% python3 -q
>>> import numpy as np
>>> from numpy import linalg as LA
>>> np.set_printoptions(precision=2, suppress=True, linewidth=120)
>>> E = np.loadtxt("data.csv", delimiter=",")
>>> E
array([[ -5.66,   4.5 ,   1.22,  -0.78,   1.46,   1.22,   0.8 ,  -7.12],
       [ -0.58,  -0.39,  -4.85,   1.29,  -2.32,  -3.08,  -2.63,  -7.38],
       [  0.32,  -2.29,  -9.09,  -1.44,   3.75,   2.83,  -0.44,   2.65],
       [  2.93,   0.85,  -0.66,  -1.02,   0.48,  -7.58,  -4.73,  -1.83],
       [ -9.91,   0.34,  -5.53,   1.39,  -1.5 , -11.11,   0.92,   3.64],
       [  0.88,  10.63,  -5.23,   1.27,  -2.69,   3.15,  -0.98,   2.33],
       [  1.99,   1.13,  -2.65,  -1.86,  -2.05,   4.26,   3.66,  -8.44],
       [  2.13,   1.3 ,   0.5 ,  -3.25,  11.49,  -4.06,   8.11,  -1.02],
       [  2.05,  -0.45,   0.16,   8.99,  -5.58,  -7.78,   5.97,  -0.24],
       [  2.23,   1.83,  -4.27, -14.03,  -5.34,  -1.4 ,   5.57,   0.98]])
>>> hat = E @ LA.solve(E.T @ E, E.T)
>>> hat @ E[:, 5]
array([  1.22,  -3.08,   2.83,  -7.58, -11.11,   3.15,   4.26,  -4.06,  -7.78,  -1.4 ])
>>> round(np.trace(hat), 2)
np.float64(8.0)
>>> np.diag(hat)
array([0.65, 0.56, 0.8 , 0.79, 0.88, 0.98, 0.55, 0.95, 0.89, 0.96])
>>> np.allclose(hat @ hat, hat)
True
>>> A = np.load("m.npy")
>>> A
array([[1, 2, 3, 3, 3, 0, 3, 1, 5, 3],
       [1, 5, 6, 4, 3, 4, 3, 4, 9, 5],
       [1, 1, 2, 2, 3, 0, 3, 0, 3, 1],
       [1, 2, 3, 2, 3, 2, 3, 1, 4, 1],
       [1, 4, 5, 4, 3, 2, 3, 3, 8, 5],
       [1, 3, 4, 2, 3, 4, 3, 2, 5, 1],
       [1, 3, 4, 4, 3, 0, 3, 2, 7, 5],
       [1, 5, 6, 4, 3, 4, 3, 4, 9, 5],
       [1, 5, 6, 4, 3, 4, 3, 4, 9, 5],
       [1, 4, 5, 3, 3, 4, 3, 3, 7, 3],
       [1, 2, 3, 3, 3, 0, 3, 1, 5, 3],
       [1, 4, 5, 3, 3, 4, 3, 3, 7, 3],
       [1, 3, 4, 4, 3, 0, 3, 2, 7, 5],
       [1, 2, 3, 2, 3, 2, 3, 1, 4, 1],
       [1, 3, 4, 2, 3, 4, 3, 2, 5, 1],
       [1, 3, 4, 4, 3, 0, 3, 2, 7, 5],
       [1, 4, 5, 3, 3, 4, 3, 3, 7, 3],
       [1, 1, 2, 2, 3, 0, 3, 0, 3, 1],
       [1, 1, 2, 2, 3, 0, 3, 0, 3, 1],
       [1, 4, 5, 3, 3, 4, 3, 3, 7, 3],
       [1, 3, 4, 3, 3, 2, 3, 2, 6, 3],
       [1, 3, 4, 3, 3, 2, 3, 2, 6, 3],
       [1, 3, 4, 2, 3, 4, 3, 2, 5, 1],
       [1, 3, 4, 2, 3, 4, 3, 2, 5, 1],
       [1, 3, 4, 2, 3, 4, 3, 2, 5, 1],
       [1, 3, 4, 2, 3, 4, 3, 2, 5, 1],
       [1, 3, 4, 2, 3, 4, 3, 2, 5, 1],
       [1, 3, 4, 3, 3, 2, 3, 2, 6, 3],
       [1, 2, 3, 3, 3, 0, 3, 1, 5, 3],
       [1, 3, 4, 3, 3, 2, 3, 2, 6, 3],
       [1, 3, 4, 4, 3, 0, 3, 2, 7, 5],
       [1, 1, 2, 2, 3, 0, 3, 0, 3, 1],
       [1, 3, 4, 3, 3, 2, 3, 2, 6, 3],
       [1, 1, 2, 2, 3, 0, 3, 0, 3, 1],
       [1, 5, 6, 4, 3, 4, 3, 4, 9, 5],
       [1, 4, 5, 3, 3, 4, 3, 3, 7, 3],
       [1, 3, 4, 2, 3, 4, 3, 2, 5, 1],
       [1, 5, 6, 4, 3, 4, 3, 4, 9, 5],
       [1, 2, 3, 2, 3, 2, 3, 1, 4, 1],
       [1, 3, 4, 4, 3, 0, 3, 2, 7, 5],
       [1, 3, 4, 2, 3, 4, 3, 2, 5, 1],
       [1, 3, 4, 2, 3, 4, 3, 2, 5, 1],
       [1, 2, 3, 3, 3, 0, 3, 1, 5, 3],
       [1, 1, 2, 2, 3, 0, 3, 0, 3, 1],
       [1, 4, 5, 4, 3, 2, 3, 3, 8, 5],
       [1, 2, 3, 2, 3, 2, 3, 1, 4, 1]])
>>> rank = LA.matrix_rank(A)
>>> rank
np.int64(3)
>>> null = LA.svd(A)[2][rank:].T
>>> print(LA.matrix_rank(A.T @ A), LA.matrix_rank(A @ A.T))
3 3
>>> np.allclose(A @ null, 0)
True
>>> print(null.shape)
(10, 7)
>>> [int(LA.matrix_rank(A[:i])) for i in range(1, len(A) + 1)]
[1, 2, 3, 3, 3, 3, 3, 3, 3, 3, 3, 3, 3, 3, 3, 3, 3, 3, 3, 3, 3, 3, 3, 3, 3, 3, 3, 3, 3, 3, 3, 3, 3, 3, 3, 3, 3, 3, 3, 3, 3, 3, 3, 3, 3, 3]
